>>> import numpy as np
>>> import numpy.linalg as la
>>> np.set_printoptions(precision=2, suppress=True, linewidth=160, sign=" ")
>>> rd = lambda a: np.round(a, 2) + 0
>>> A = np.loadtxt("case18.csv", delimiter=",")
>>> print(A)
[[ 0.04  2.32  2.87  2.42  2.05  3.59 -1.88]
 [-0.79  3.2   6.46 -1.3   2.63  1.5  -0.82]
 [ 0.25 -3.67 -8.12  1.57 -3.55 -2.12  0.88]
 [-0.17  1.    1.7   0.81  1.15  1.74 -0.54]
 [-0.86  1.52  6.15 -6.43  1.37 -3.51  2.4 ]
 [ 0.11 -3.67 -6.97  0.31 -3.38 -2.52  1.68]
 [-1.08 -0.65  0.13 -2.79 -0.63 -3.08  1.78]
 [ 0.64  3.81  5.07  3.1   2.72  5.4  -3.36]
 [ 0.51  2.77  4.64  3.01  2.71  4.2  -2.49]
 [ 1.22 -0.39 -2.79  5.3  -0.63  4.27 -2.62]
 [-0.3   0.42  0.85 -2.42 -0.56 -1.33  0.85]
 [ 0.85 -3.05 -4.83 -0.02 -2.17 -1.54  0.98]
 [-0.33 -2.87 -5.63 -0.64 -3.48 -3.24  1.82]]
>>> vec = np.array([0, 0, 1, 2, 3, 1, 3])
>>> y = A @ vec
>>> b, lr = np.zeros(7), 1 / la.norm(A, 2) ** 2
>>> for i in range(12):
...     b -= lr * A.T @ (A @ b - y)
...     if i % 2 == 0: print(i, round(la.norm(A @ b - y), 2))
... 
0 6.32
2 4.89
4 4.7
6 4.66
8 4.63
10 4.6
>>> print(rd(b))
[ 0.03  0.6   1.06  0.46  0.69  0.83 -0.45]
>>> out = np.array([[2, 1, -2, -1, -1, -2, 0, -1, 2, 0, 1],
...     [1, 1, 1, 2, 1, 0, 0, -1, 0, 2, -2],
...     [-2, -2, 0, 0, -1, 0, 2, 1, 0, -2, 2],
...     [-1, 2, 1, 1, 0, 1, 0, 0, 0, 2, 0],
...     [1, 0, 1, 2, 0, 0, -1, -2, 1, 2, -2],
...     [2, -1, 1, 2, 1, 1, 1, 1, 1, 1, -1],
...     [-2, 2, 2, -1, -2, -1, 1, -1, 1, 0, -2],
...     [-1, 2, 0, 0, 2, 1, -2, -1, 1, 0, 1],
...     [0, 0, 0, 2, 1, 0, 0, -2, 1, -2, 0],
...     [2, -1, -1, 0, -1, 0, 0, 2, -2, -2, 1],
...     [1, -1, 2, -1, 1, 2, -1, 1, -2, 2, 0]])
>>> out[-1] = out[0]
>>> W0 = out + 0.1 * np.eye(11)
>>> print(W0)
[[ 2.1  1.  -2.  -1.  -1.  -2.   0.  -1.   2.   0.   1. ]
 [ 1.   1.1  1.   2.   1.   0.   0.  -1.   0.   2.  -2. ]
 [-2.  -2.   0.1  0.  -1.   0.   2.   1.   0.  -2.   2. ]
 [-1.   2.   1.   1.1  0.   1.   0.   0.   0.   2.   0. ]
 [ 1.   0.   1.   2.   0.1  0.  -1.  -2.   1.   2.  -2. ]
 [ 2.  -1.   1.   2.   1.   1.1  1.   1.   1.   1.  -1. ]
 [-2.   2.   2.  -1.  -2.  -1.   1.1 -1.   1.   0.  -2. ]
 [-1.   2.   0.   0.   2.   1.  -2.  -0.9  1.   0.   1. ]
 [ 0.   0.   0.   2.   1.   0.   0.  -2.   1.1 -2.   0. ]
 [ 2.  -1.  -1.   0.  -1.   0.   0.   2.  -2.  -1.9  1. ]
 [ 2.   1.  -2.  -1.  -1.  -2.   0.  -1.   2.   0.   1.1]]
>>> Uu, sv, Vt = la.svd(W0)
>>> print(rd(sv))
[ 8.24  6.8   5.92  4.75  4.19  2.84  2.22  1.81  1.21  0.33  0.  ]
>>> out = Uu[:, :10] @ np.diag(sv[:10]) @ Vt[:10]
>>> print(rd(out))
[[ 2.1  1.  -2.  -1.  -1.  -2.   0.  -1.   2.   0.   1. ]
 [ 1.   1.1  1.   2.   1.   0.   0.  -1.   0.   2.  -2. ]
 [-2.  -2.   0.1  0.  -1.   0.   2.   1.   0.  -2.   2. ]
 [-1.   2.   1.   1.1  0.   1.   0.   0.   0.   2.   0. ]
 [ 1.   0.   1.   2.   0.1  0.  -1.  -2.   1.   2.  -2. ]
 [ 2.  -1.   1.   2.   1.   1.1  1.   1.   1.   1.  -1. ]
 [-2.   2.   2.  -1.  -2.  -1.   1.1 -1.   1.   0.  -2. ]
 [-1.   2.   0.   0.   2.   1.  -2.  -0.9  1.   0.   1. ]
 [ 0.   0.   0.   2.   1.   0.   0.  -2.   1.1 -2.   0. ]
 [ 2.  -1.  -1.   0.  -1.   0.   0.   2.  -2.  -1.9  1. ]
 [ 2.   1.  -2.  -1.  -1.  -2.   0.  -1.   2.   0.   1.1]]
>>> print(rd(la.norm(W0 - out) / la.norm(W0)))
0.0
>>> print(rd(la.norm(out[2], 1)), rd(la.norm(out[2], np.inf)))
12.1 2.0
>>> print(rd(la.norm(out) ** 2 / la.norm(out, 2) ** 2))
3.05
>>> print(rd(la.norm(out[2] - out[4])))
8.37
>>> print(rd(la.norm(out, 2)))
8.24
>>> print(rd(la.norm(out, axis=1)))
[ 4.63  4.15  4.69  3.49  4.47  4.15  5.02  4.1   3.77  4.43  4.61]
>>> print(rd(la.norm(out, axis=0)))
[ 5.33  4.61  4.12  4.5   3.87  3.49  3.35  4.34  4.15  4.96  4.61]
>>> vec = np.array([1, 0, 0, 1, 0, 4, 1, 3, 5, 0, 4])
>>> print(rd(W0 @ (2 * vec)))
[  8.2 -16.   22.    8.2 -14.   26.8 -23.8  14.6   3.    4.    8.8]
>>> print((W0 @ vec).argmax())
5
>>> print(rd(W0 @ vec))
[  4.1  -8.   11.    4.1  -7.   13.4 -11.9   7.3   1.5   2.    4.4]
>>> print(W0 * vec)
[[  2.1   0.   -0.   -1.   -0.   -8.    0.   -3.   10.    0.    4. ]
 [  1.    0.    0.    2.    0.    0.    0.   -3.    0.    0.   -8. ]
 [ -2.   -0.    0.    0.   -0.    0.    2.    3.    0.   -0.    8. ]
 [ -1.    0.    0.    1.1   0.    4.    0.    0.    0.    0.    0. ]
 [  1.    0.    0.    2.    0.    0.   -1.   -6.    5.    0.   -8. ]
 [  2.   -0.    0.    2.    0.    4.4   1.    3.    5.    0.   -4. ]
 [ -2.    0.    0.   -1.   -0.   -4.    1.1  -3.    5.    0.   -8. ]
 [ -1.    0.    0.    0.    0.    4.   -2.   -2.7   5.    0.    4. ]
 [  0.    0.    0.    2.    0.    0.    0.   -6.    5.5  -0.    0. ]
 [  2.   -0.   -0.    0.   -0.    0.    0.    6.  -10.   -0.    4. ]
 [  2.    0.   -0.   -1.   -0.   -8.    0.   -3.   10.    0.    4.4]]
>>> M = np.load("layer12.npy")
>>> print(M)
[[ 14.6  -13.75   2.51   0.59   9.61   0.9   -9.15 -15.73  18.13]
 [  7.42  -6.27   0.1   -0.59   6.19   4.12  -5.1   -9.34  10.41]
 [ 18.71 -15.01  -3.    -3.67  17.31  17.4   -8.18 -22.25  21.79]
 [ 13.77  -9.63  -5.52  -4.08  14.23  22.15  -3.52 -17.64  14.42]
 [ 15.57 -12.29  -2.45  -3.17  14.07  15.53  -4.95 -18.09  16.69]
 [  4.86  -5.08   2.19   1.23   2.92  -1.47  -6.09  -5.89   8.76]
 [ 18.92 -14.9   -3.45  -4.03  17.71  19.96  -4.82 -21.27  18.82]
 [  9.22  -5.98   0.5    1.06   9.63   7.65 -13.57 -17.36  21.71]
 [ 14.3  -16.97   2.62   0.07   6.95  -5.47  -2.66  -9.18   7.32]
 [ 14.11 -12.73  -0.17  -1.81   9.16   5.7   -4.36 -12.5   12.17]
 [ 20.54 -18.39  -2.33  -3.35  16.16  13.52  -4.14 -19.18  16.53]
 [  2.35  -1.72  -0.95  -0.16   3.39   3.33  -2.72  -4.16   4.75]
 [ 11.9  -12.1   -0.93  -2.68   7.06   4.68   2.51  -6.82   2.08]
 [ 18.21 -17.93  -0.67  -3.33  11.84   7.74  -0.72 -13.8    9.61]
 [ 12.73 -12.67  -1.8   -3.19   7.83   6.47   3.94  -6.94   1.46]
 [  4.81  -6.17   1.67   0.17   2.05  -4.19  -1.44  -2.49   2.38]
 [ 14.69 -13.42  -3.2   -3.87  11.14  10.63   2.02 -10.88   5.98]
 [ 12.48 -13.14   3.64   1.19   7.25  -4.45  -8.04 -11.51  14.06]
 [  7.17  -4.29  -2.2   -2.28   6.49  10.39  -0.46  -7.93   6.07]
 [ 13.2  -12.98  -0.28  -1.75   7.95   2.49  -1.06  -9.47   7.78]
 [ 18.84 -17.02  -2.32  -3.74  13.53  13.02  -0.86 -15.9   11.2 ]
 [ 16.11 -18.     3.57   0.49   8.31  -5.03  -5.32 -12.22  12.53]
 [ 11.07  -7.64  -0.23  -0.09  10.47   8.39  -8.84 -15.48  17.13]]
>>> Xc = M - M.mean(axis=0)
>>> evecs = la.svd(Xc)[2][:3]
>>> out = Xc - Xc @ evecs.T @ evecs
>>> print(rd((Xc @ evecs.T).std(axis=0)))
[ 11.52   6.72   6.12]
>>> print(rd(out.std(axis=0)))
[ 0.2   0.19  0.29  0.23  0.32  0.16  0.22  0.19  0.19]
>>> out = np.c_[M[:, :7] @ np.array([[7, 0, 3, 3, 3, 7, 7],
...     [0, 9, 5, 5, 5, 1, 2],
...     [4, 1, 2, 8, 2, 0, 0],
...     [4, 4, 9, 7, 5, 3, 9],
...     [0, 1, 6, 0, 0, 2, 3],
...     [7, 7, 2, 5, 4, 4, 7],
...     [2, 4, 2, 1, 5, 5, 6]]), np.array([1, 2, 2, 3, 3, 2, 3, 0, 1, 1, 0, 2, 2, 2, 1, 3, 0, 0, 0, 2, 3, 1, 2])]
>>> print(rd(out))
[[ 102.6  -139.57   26.54   -5.39  -59.13   67.29   60.24    1.  ]
 [  68.62  -44.06   20.98    3.08  -20.86   47.26   50.9     2.  ]
 [ 209.73  -46.38   64.35   10.21  -14.57  168.27  192.57    2.  ]
 [ 206.     46.69   68.04   27.67   32.72  173.98  217.03    3.  ]
 [ 185.32  -22.76   57.41   16.17    1.88  152.7   177.1     3.  ]
 [  25.23  -70.34    7.03    1.87  -36.62    2.14   -3.14    2.  ]
 [ 232.6   -15.52   75.63   21.43   10.95  196.61  230.3     3.  ]
 [  97.19  -40.18   54.24   33.86  -33.19   43.75   63.14    0.  ]
 [  67.25 -191.81  -10.64  -50.51  -71.54   62.06   33.39    1.  ]
 [ 122.03  -90.36   19.69  -11.21  -29.71   99.93   98.24    1.  ]
 [ 207.42  -87.     50.58   -8.96  -18.36  181.04  195.13    0.  ]
 [  29.88   -1.25   16.67    3.66   -4.53   20.75   28.73    2.  ]
 [ 106.64  -70.69    5.96  -25.09   -8.79  108.55  103.98    2.  ]
 [ 164.21 -112.22   18.75  -25.71  -25.65  150.59  147.02    2.  ]
 [ 122.32  -59.71   10.33  -25.6     0.87  128.11  127.48    1.  ]
 [   8.82  -86.22  -10.51  -24.26  -36.19    8.15   -8.96    3.  ]
 [ 153.    -45.83   27.88  -20.55    3.84  152.7   161.11    0.  ]
 [  59.45 -165.92    8.25  -21.1   -73.03   34.29   14.15    0.  ]
 [ 104.08   27.45   33.94   17.99   23.52   91.3   110.53    0.  ]
 [  99.59 -102.96    8.95  -28.4   -29.95   94.73   85.61    2.  ]
 [ 197.06  -69.23   38.62   -9.08   -4.14  178.48  190.75    3.  ]
 [  83.16 -204.65   -0.96  -40.15  -78.8    66.14   38.98    1.  ]
 [ 117.26  -35.51   55.66   25.65  -16.54   79.88   98.5     2.  ]]
>>> print(rd(la.norm(out - M @ la.lstsq(M, out)[0], axis=0)))
[ 0.    0.    0.    0.    0.    0.    0.    5.12]
>>> blk = np.stack([out, 5 * out, out[::-1]])
>>> print(rd(la.norm(blk, axis=(1, 2))))
[ 1176.39  5881.96  1176.39]
>>> print(blk.shape)
(3, 23, 8)
>>> X = np.loadtxt("w.csv", delimiter=",")
>>> print(X)
[[ -2.07   1.1    2.82  -3.53   4.68   3.85   2.94  -2.9   -3.02  -4.87   0.92   1.95  -4.76   3.86]
 [ -1.76   0.91   2.65  -3.39   3.92   3.16   2.54  -2.53  -2.41  -4.04   0.83   1.61  -4.06   3.18]
 [ -0.79   0.46   1.09  -1.57   1.84   1.48   1.05  -1.17  -1.27  -2.03   0.24   0.71  -1.87   1.61]
 [ -1.59   0.72   2.08  -2.57   3.39   2.93   2.18  -2.06  -2.07  -3.44   0.84   1.46  -3.63   2.85]
 [  1.88  -0.96  -2.8    3.65  -4.76  -3.53  -2.84   2.88   2.68   4.73  -0.9   -1.84   4.66  -3.72]
 [ -6.56   3.48  10.13 -13.36  16.58  13.25  10.   -10.02  -9.96 -16.61   3.39   6.48 -16.85  13.27]
 [ -0.68   0.39   1.12  -1.25   1.79   1.39   1.11  -1.03  -0.88  -1.68   0.45   0.75  -1.65   1.51]
 [  1.06  -0.59  -1.68   1.79  -2.45  -1.8   -1.53   1.36   1.45   2.31  -0.63  -0.96   2.45  -2.01]
 [  0.49  -0.22  -0.57   1.16  -1.36  -0.85  -0.84   0.7    0.74   1.17  -0.18  -0.61   1.27  -1.  ]
 [ -0.89   0.51   1.34  -1.93   2.6    1.89   1.55  -1.55  -1.5   -2.4    0.58   1.09  -2.59   1.8 ]
 [ -0.22   0.12   0.38  -0.36   0.54   0.53   0.38  -0.41  -0.42  -0.52   0.12   0.42  -0.61   0.41]
 [ -0.7    0.21   0.97  -1.57   1.75   1.48   1.2   -1.03  -1.1   -1.8    0.28   0.82  -1.83   1.72]
 [  1.6   -0.97  -2.55   3.48  -4.38  -3.45  -2.69   2.52   2.7    4.17  -0.64  -1.65   4.33  -3.43]
 [  4.78  -2.24  -7.05   9.36 -11.63  -9.36  -7.05   7.09   6.99  11.6   -2.23  -4.7   11.57  -9.31]
 [ -1.07   0.64   1.75  -2.51   3.02   2.35   1.84  -1.84  -1.87  -3.     0.6    1.38  -3.08   2.23]
 [ -2.42   1.06   3.28  -4.55   5.77   4.38   3.27  -3.32  -3.49  -5.73   1.21   2.21  -5.6    4.56]
 [ -1.17   0.72   2.09  -2.73   3.25   2.67   1.91  -2.11  -2.15  -3.28   0.64   1.2   -3.26   2.6 ]
 [ -0.66   0.46   0.73  -1.38   1.74   1.44   0.92  -1.    -0.97  -1.69   0.42   0.61  -1.51   1.21]
 [  0.77  -0.39  -1.27   1.78  -2.27  -1.84  -1.17   1.51   1.49   2.12  -0.36  -0.78   2.35  -1.78]
 [ -1.15   0.54   1.67  -2.06   2.74   2.27   1.67  -1.7   -1.53  -2.57   0.46   1.24  -2.79   2.02]
 [ -1.54   0.92   2.09  -3.16   3.85   2.93   2.42  -2.21  -2.37  -3.83   0.83   1.64  -3.76   3.09]
 [ -2.59   1.19   3.67  -4.91   6.27   4.86   3.85  -3.79  -3.68  -6.27   1.36   2.42  -6.31   5.14]
 [ -3.02   1.54   4.42  -5.62   6.82   5.67   4.4   -4.24  -4.29  -7.28   1.4    2.83  -7.2    5.87]
 [  0.89  -0.4   -1.11   1.64  -1.8   -1.49  -1.21   1.18   1.04   1.9   -0.42  -0.87   2.21  -1.45]
 [ -1.42   0.82   2.46  -3.06   3.94   3.16   2.35  -2.38  -2.34  -4.05   1.02   1.64  -3.75   3.11]]
>>> vec = np.array([0, -1, -2, -1, -2, 1, -2, -1, 1, -1, 2, 2, 1, 2])
>>> a = np.maximum(X @ vec, 0)
>>> print(rd(np.maximum(X @ vec, 0) - np.maximum(-X @ vec, 0)))
[-1.15 -1.24 -0.19 -0.42  1.39 -4.19 -0.19  1.35  0.31 -0.87 -0.03  0.54  2.18  2.37 -0.69 -0.85 -0.96  0.27  0.56 -0.98 -0.52 -1.09 -1.3   0.2  -0.22]
>>> print(rd(a))
[ 0.    0.    0.    0.    1.39  0.    0.    1.35  0.31  0.    0.    0.54  2.18  2.37  0.    0.    0.    0.27  0.56  0.    0.    0.    0.    0.2   0.  ]
